% python3 -q
>>> import numpy as np
>>> from numpy import linalg as LA
>>> np.set_printoptions(precision=1, suppress=True, linewidth=120)
>>> m1 = np.load("test5.npy")
>>> print(m1)
[[-2.  1.  1.  1.  1.  1.]
 [ 1. -2.  1.  1.  1.  1.]
 [ 1.  1. -2.  1.  1.  1.]
 [ 1.  1.  1. -2.  1.  1.]
 [ 1.  1.  1.  1. -2.  1.]
 [ 1.  1.  1.  1.  1. -2.]]
>>> Y = LA.inv(m1)
>>> print(round(float(LA.slogdet(m1)[0]), 1))
-1.0
>>> print(np.allclose(Y, m1.T))
False
>>> print((np.abs(Y) > 1e-9).astype(int))
[[1 1 1 1 1 1]
 [1 1 1 1 1 1]
 [1 1 1 1 1 1]
 [1 1 1 1 1 1]
 [1 1 1 1 1 1]
 [1 1 1 1 1 1]]
>>> print(LA.det(m1) * Y)
[[162. -81. -81. -81. -81. -81.]
 [-81. 162. -81. -81. -81. -81.]
 [-81. -81. 162. -81. -81. -81.]
 [-81. -81. -81. 162. -81. -81.]
 [-81. -81. -81. -81. 162. -81.]
 [-81. -81. -81. -81. -81. 162.]]
>>> print(Y)
[[-0.2  0.1  0.1  0.1  0.1  0.1]
 [ 0.1 -0.2  0.1  0.1  0.1  0.1]
 [ 0.1  0.1 -0.2  0.1  0.1  0.1]
 [ 0.1  0.1  0.1 -0.2  0.1  0.1]
 [ 0.1  0.1  0.1  0.1 -0.2  0.1]
 [ 0.1  0.1  0.1  0.1  0.1 -0.2]]
>>> E = np.load("arr.npy")
>>> print(E)
[[ 0  0 -2  3 -2 -2  0  0  0  1  2]
 [ 0  0  0 -1  2 -2  2 -1 -3 -1  0]
 [ 2  0  0 -2  0 -2  1  1  2 -1  2]
 [-3  1  2  0  1  0  0  1  0  1 -1]
 [ 2 -2  0 -1  0  1 -3 -1  1  3  1]
 [ 2  2  2  0 -1  0 -1 -1  1 -1  0]
 [ 0 -2 -1  0  3  1  0  1  0 -2 -2]
 [ 0  1 -1 -1  1  1 -1  0  2  1  2]
 [ 0  3 -2  0 -1 -1  0 -2  0 -2  2]
 [-1  1  1 -1 -3  1  2 -1  2  0  0]
 [-2  0 -2  1 -1  0  2 -2 -2  0  0]]
>>> print(np.unique(E.round(6), axis=0).shape)
(11, 11)
>>> print(round(float(np.trace(LA.pinv(E) @ E)), 1))
10.0
>>> U, s, VT = LA.svd(E)
>>> print(s.round(1) + 0)
[7.7 7.7 5.9 5.9 4.  4.  3.8 3.8 0.9 0.9 0. ]
>>> print(np.argmax(s[:-1] / (s[1:] + 1e-6)) + 1)
10
>>> Y = U[:, :10] @ np.diag(s[:10]) @ VT[:10]
>>> print(LA.matrix_rank(E, rtol=0.05))
10
>>> print(round(np.abs(E - Y).max(), 1))
0.0
>>> U, s, VT = LA.svd(E)
>>> vecs = VT[:(s > 1e-8).sum()]
>>> rng = np.random.default_rng(86827)
>>> vec = E[6] + 2 * E[5] + rng.integers(2) * np.eye(11)[3]
>>> print(vec)
[ 4.  2.  3.  0.  1.  1. -2. -1.  2. -4. -2.]
>>> print(LA.matrix_rank(np.vstack([E, vec])))
10
>>> print(np.round(vecs.T @ vecs, 1) + 0)
[[ 1.  -0.1  0.1  0.   0.   0.1  0.   0.   0.  -0.1  0.1]
 [-0.1  0.9  0.1  0.   0.   0.1  0.   0.  -0.1 -0.1  0.2]
 [ 0.1  0.1  0.8  0.   0.  -0.1  0.   0.   0.1  0.2 -0.2]
 [ 0.   0.   0.   1.   0.   0.   0.   0.   0.   0.  -0.1]
 [ 0.   0.   0.   0.   1.   0.   0.   0.   0.   0.   0. ]
 [ 0.1  0.1 -0.1  0.   0.   0.9  0.   0.   0.   0.1 -0.2]
 [ 0.   0.   0.   0.   0.   0.   1.   0.   0.   0.   0.1]
 [ 0.   0.   0.   0.   0.   0.   0.   1.   0.   0.   0. ]
 [ 0.  -0.1  0.1  0.   0.   0.   0.   0.   1.  -0.1  0.1]
 [-0.1 -0.1  0.2  0.   0.   0.1  0.   0.  -0.1  0.8  0.2]
 [ 0.1  0.2 -0.2 -0.1  0.  -0.2  0.1  0.   0.1  0.2  0.6]]
>>> arr = np.loadtxt("run0.csv", delimiter=",")
>>> print(arr)
[[45. 72.  0. 30. 48.  0.]
 [27. 36.  0. 18. 24.  0.]
 [72. 45. 54. 48. 30. 36.]
 [15. 24.  0. 45. 72.  0.]
 [ 9. 12.  0. 27. 36.  0.]
 [24. 15. 18. 72. 45. 54.]]
>>> labels = rng.permutation(6)
>>> Y = arr[:, labels] * rng.choice([-1, 1], 6)
>>> print(Y)
[[ 45.  30.  72.  -0.  -0. -48.]
 [ 27.  18.  36.  -0.  -0. -24.]
 [ 72.  48.  45. -36. -54. -30.]
 [ 15.  45.  24.  -0.  -0. -72.]
 [  9.  27.  12.  -0.  -0. -36.]
 [ 24.  72.  15. -54. -18. -45.]]
>>> U, _, VT = LA.svd(arr.T @ Y)
>>> print(np.round(U @ VT, 1) + 0)
[[ 1.  0.  0.  0.  0.  0.]
 [ 0.  0.  1.  0.  0.  0.]
 [ 0.  0.  0.  0. -1.  0.]
 [ 0.  1.  0.  0.  0.  0.]
 [ 0.  0.  0.  0.  0. -1.]
 [ 0.  0.  0. -1.  0.  0.]]
>>> U, s, VT = LA.svd(E, full_matrices=False)
>>> print(s.round(1) + 0)
[7.7 7.7 5.9 5.9 4.  4.  3.8 3.8 0.9 0.9 0. ]
>>> print(np.cumsum(s ** 2) / np.sum(s ** 2))
[0.2 0.5 0.6 0.8 0.8 0.9 0.9 1.  1.  1.  1. ]
>>> print(np.allclose(U * s @ VT, E))
True
>>> Y = arr + rng.integers(-2, 3, (6, 4)) @ rng.integers(-2, 3, (4, 6))
>>> print(Y)
[[45. 75.  0. 37. 52.  0.]
 [26. 39.  0. 30. 28. -2.]
 [71. 46. 50. 51. 32. 38.]
 [13. 23. -2. 42. 70.  4.]
 [10. 11.  2. 19. 34.  2.]
 [25. 13. 25. 77. 42. 44.]]
>>> print(LA.matrix_rank(Y - arr, tol=1e-8))
4
>>> print(np.abs(Y - arr).sum(axis=1))
[14. 22. 13. 14. 16. 28.]
>>> labels = rng.permutation(6)
>>> print(labels)
[4 2 5 0 3 1]
>>> Y = arr[labels][:, labels]
>>> print(Y)
[[36.  0.  0.  9. 27. 12.]
 [30. 54. 36. 72. 48. 45.]
 [45. 18. 54. 24. 72. 15.]
 [48.  0.  0. 45. 30. 72.]
 [72.  0.  0. 15. 45. 24.]
 [24.  0.  0. 27. 18. 36.]]
>>> print(np.sort(np.abs(LA.eigvals(Y))))
[  2.    5.6  28.5  44.8  79.5 124.8]
>>> def softmax(z):
...     e = np.exp(z - z.max(axis=-1, keepdims=True))
...     return e / e.sum(axis=-1, keepdims=True)
... 
>>> print(np.round(softmax(arr[1] + -2), 1) + 0)
[0. 1. 0. 0. 0. 0.]
>>> print(np.round(softmax(10 * arr[1]), 1) + 0)
[0. 1. 0. 0. 0. 0.]
>>> S = arr @ arr.T / np.sqrt(6)
>>> print(np.round(softmax(S), 1) + 0)
[[1. 0. 0. 0. 0. 0.]
 [1. 0. 0. 0. 0. 0.]
 [0. 0. 1. 0. 0. 0.]
 [0. 0. 0. 1. 0. 0.]
 [0. 0. 0. 1. 0. 0.]
 [0. 0. 0. 0. 0. 1.]]
>>> print(np.round(softmax(S + np.triu(np.full(S.shape, -np.inf), 1)), 1) + 0)
[[1. 0. 0. 0. 0. 0.]
 [1. 0. 0. 0. 0. 0.]
 [0. 0. 1. 0. 0. 0.]
 [0. 0. 0. 1. 0. 0.]
 [0. 0. 0. 1. 0. 0.]
 [0. 0. 0. 0. 0. 1.]]
>>> f = np.array([2, 2, 1, 1, 1, 1, 2, 1, 1, 2, 0])
>>> F = -2 * np.eye(11) + np.outer(f, f)
>>> print(F)
[[ 2.  4.  2.  2.  2.  2.  4.  2.  2.  4.  0.]
 [ 4.  2.  2.  2.  2.  2.  4.  2.  2.  4.  0.]
 [ 2.  2. -1.  1.  1.  1.  2.  1.  1.  2.  0.]
 [ 2.  2.  1. -1.  1.  1.  2.  1.  1.  2.  0.]
 [ 2.  2.  1.  1. -1.  1.  2.  1.  1.  2.  0.]
 [ 2.  2.  1.  1.  1. -1.  2.  1.  1.  2.  0.]
 [ 4.  4.  2.  2.  2.  2.  2.  2.  2.  4.  0.]
 [ 2.  2.  1.  1.  1.  1.  2. -1.  1.  2.  0.]
 [ 2.  2.  1.  1.  1.  1.  2.  1. -1.  2.  0.]
 [ 4.  4.  2.  2.  2.  2.  4.  2.  2.  2.  0.]
 [ 0.  0.  0.  0.  0.  0.  0.  0.  0.  0. -2.]]
>>> O, r_ = LA.qr(F)
>>> print(np.allclose(r_.T @ r_, F.T @ F))
True
>>> print(r_)
[[-8.7 -8.3 -4.1 -4.1 -4.1 -4.1 -8.3 -4.1 -4.1 -8.3  0. ]
 [ 0.   2.8  0.7  0.7  0.7  0.7  1.4  0.7  0.7  1.4  0. ]
 [ 0.   0.   2.1  0.2  0.2  0.2  0.5  0.2  0.2  0.5  0. ]
 [ 0.   0.   0.   2.1  0.2  0.2  0.4  0.2  0.2  0.4  0. ]
 [ 0.   0.   0.   0.   2.1  0.2  0.4  0.2  0.2  0.4  0. ]
 [ 0.   0.   0.   0.   0.   2.1  0.3  0.2  0.2  0.3  0. ]
 [ 0.   0.   0.   0.   0.   0.   2.3  0.3  0.3  0.6  0. ]
 [ 0.   0.   0.   0.   0.   0.   0.   2.1  0.1  0.2  0. ]
 [ 0.   0.   0.   0.   0.   0.   0.   0.   2.1  0.2  0. ]
 [ 0.   0.   0.   0.   0.   0.   0.   0.   0.  -2.2  0. ]
 [ 0.   0.   0.   0.   0.   0.   0.   0.   0.   0.  -2. ]]
>>> print(O @ r_)
[[ 2.  4.  2.  2.  2.  2.  4.  2.  2.  4.  0.]
 [ 4.  2.  2.  2.  2.  2.  4.  2.  2.  4.  0.]
 [ 2.  2. -1.  1.  1.  1.  2.  1.  1.  2.  0.]
 [ 2.  2.  1. -1.  1.  1.  2.  1.  1.  2.  0.]
 [ 2.  2.  1.  1. -1.  1.  2.  1.  1.  2.  0.]
 [ 2.  2.  1.  1.  1. -1.  2.  1.  1.  2.  0.]
 [ 4.  4.  2.  2.  2.  2.  2.  2.  2.  4.  0.]
 [ 2.  2.  1.  1.  1.  1.  2. -1.  1.  2.  0.]
 [ 2.  2.  1.  1.  1.  1.  2.  1. -1.  2.  0.]
 [ 4.  4.  2.  2.  2.  2.  4.  2.  2.  2.  0.]
 [ 0.  0.  0.  0.  0.  0.  0.  0.  0.  0. -2.]]
>>> print(np.abs(np.diag(r_)))
[8.7 2.8 2.1 2.1 2.1 2.1 2.3 2.1 2.1 2.2 2. ]
>>> print(np.trace(O @ O.T))
11.0
>>> vec = np.array([-5, 4, -3, -3, 2, 2, 2, 2, -1, 4, 4])
>>> target = F @ vec
>>> print(target)
[28. 10. 15. 15.  5.  5. 14.  5. 11. 10. -8.]
>>> print(LA.solve(F, target + F[:, 7]))
[-5.  4. -3. -3.  2.  2.  2.  3. -1.  4.  4.]
>>> print((F != 0).astype(int))
[[1 1 1 1 1 1 1 1 1 1 0]
 [1 1 1 1 1 1 1 1 1 1 0]
 [1 1 1 1 1 1 1 1 1 1 0]
 [1 1 1 1 1 1 1 1 1 1 0]
 [1 1 1 1 1 1 1 1 1 1 0]
 [1 1 1 1 1 1 1 1 1 1 0]
 [1 1 1 1 1 1 1 1 1 1 0]
 [1 1 1 1 1 1 1 1 1 1 0]
 [1 1 1 1 1 1 1 1 1 1 0]
 [1 1 1 1 1 1 1 1 1 1 0]
 [0 0 0 0 0 0 0 0 0 0 1]]
>>> print(F @ F)
[[76. 72. 36. 36. 36. 36. 72. 36. 36. 72.  0.]
 [72. 76. 36. 36. 36. 36. 72. 36. 36. 72.  0.]
 [36. 36. 22. 18. 18. 18. 36. 18. 18. 36.  0.]
 [36. 36. 18. 22. 18. 18. 36. 18. 18. 36.  0.]
 [36. 36. 18. 18. 22. 18. 36. 18. 18. 36.  0.]
 [36. 36. 18. 18. 18. 22. 36. 18. 18. 36.  0.]
 [72. 72. 36. 36. 36. 36. 76. 36. 36. 72.  0.]
 [36. 36. 18. 18. 18. 18. 36. 22. 18. 36.  0.]
 [36. 36. 18. 18. 18. 18. 36. 18. 22. 36.  0.]
 [72. 72. 36. 36. 36. 36. 72. 36. 36. 76.  0.]
 [ 0.  0.  0.  0.  0.  0.  0.  0.  0.  0.  4.]]
